% python3 -q
>>> import numpy as np
>>> import numpy.linalg as la
>>> np.set_printoptions(suppress=True, linewidth=160)
>>> f = np.array([0, 2, 1])
>>> v = np.array([2, 1, 2, 2])
>>> W0 = f[:, None] + v[None, :]
>>> W0
array([[2, 1, 2, 2],
       [4, 3, 4, 4],
       [3, 2, 3, 3]])
>>> # column 2 repeats column 0
>>> U, sigma, VT = la.svd(W0)
>>> evecs = VT[:(sigma > 1e-8).sum()]
>>> rng = np.random.default_rng(13326)
>>> vec = W0[0] + -2 * W0[1] + rng.integers(2) * np.eye(4)[3]
>>> vec
array([-6., -5., -6., -6.])
>>> np.round(np.diag(evecs.T @ evecs), 1)
array([0.3, 1. , 0.3, 0.3])
>>> np.round(evecs.T @ evecs, 1) + 0
array([[0.3, 0. , 0.3, 0.3],
       [0. , 1. , 0. , 0. ],
       [0.3, 0. , 0.3, 0.3],
       [0.3, 0. , 0.3, 0.3]])
>>> A = np.array([[0, 1, 1], [2, 0, 1], [1, 2, 0]])
>>> A[0] = A[2]
>>> A
array([[1, 2, 0],
       [2, 0, 1],
       [1, 2, 0]])
>>> # null space of dimension 1
>>> Y = A[0, 0] * A[1:] - np.outer(A[1:, 0], A[0])
>>> Y
array([[ 0, -4,  1],
       [ 0,  0,  0]])
>>> la.matrix_rank(Y), la.matrix_rank(A)
(np.int64(1), np.int64(2))
>>> A[:, 0] / A[0, 0]
array([1., 2., 1.])
>>> f, v = A[0], A[2]
>>> f @ f
np.int64(5)
>>> p = (f @ v) / (f @ f) * f
>>> v - p
array([0., 0., 0.])
>>> rk = la.matrix_rank(A)
>>> rk
np.int64(2)
>>> N = la.svd(A)[2][rk:].T
>>> [int(la.matrix_rank(A[:, :j + 1])) for j in range(3)]
[1, 2, 2]
>>> np.allclose(A @ N, 0)
True
>>> la.matrix_rank(A.T @ A), la.matrix_rank(A @ A.T)
(np.int64(2), np.int64(2))
>>> Y = A / np.sqrt((A ** 2).mean(axis=1, keepdims=True))
>>> la.matrix_rank(Y) == la.matrix_rank(A)
np.True_
>>> Y[2].round(1)
array([0.8, 1.5, 0. ])
>>> la.matrix_rank(A - A.mean(axis=1, keepdims=True))
np.int64(2)
>>> K = np.array([[0, -2, 0], [-2, -1, 0], [0, 0, -1]])
>>> f = np.array([-2, 2, 3])
>>> Y = K + np.outer(f, np.eye(3)[2])
>>> la.matrix_rank(la.inv(Y) - la.inv(K), tol=1e-8)
np.int64(1)
>>> la.matrix_rank(Y - K)
np.int64(1)
>>> Y
array([[ 0., -2., -2.],
       [-2., -1.,  2.],
       [ 0.,  0.,  2.]])
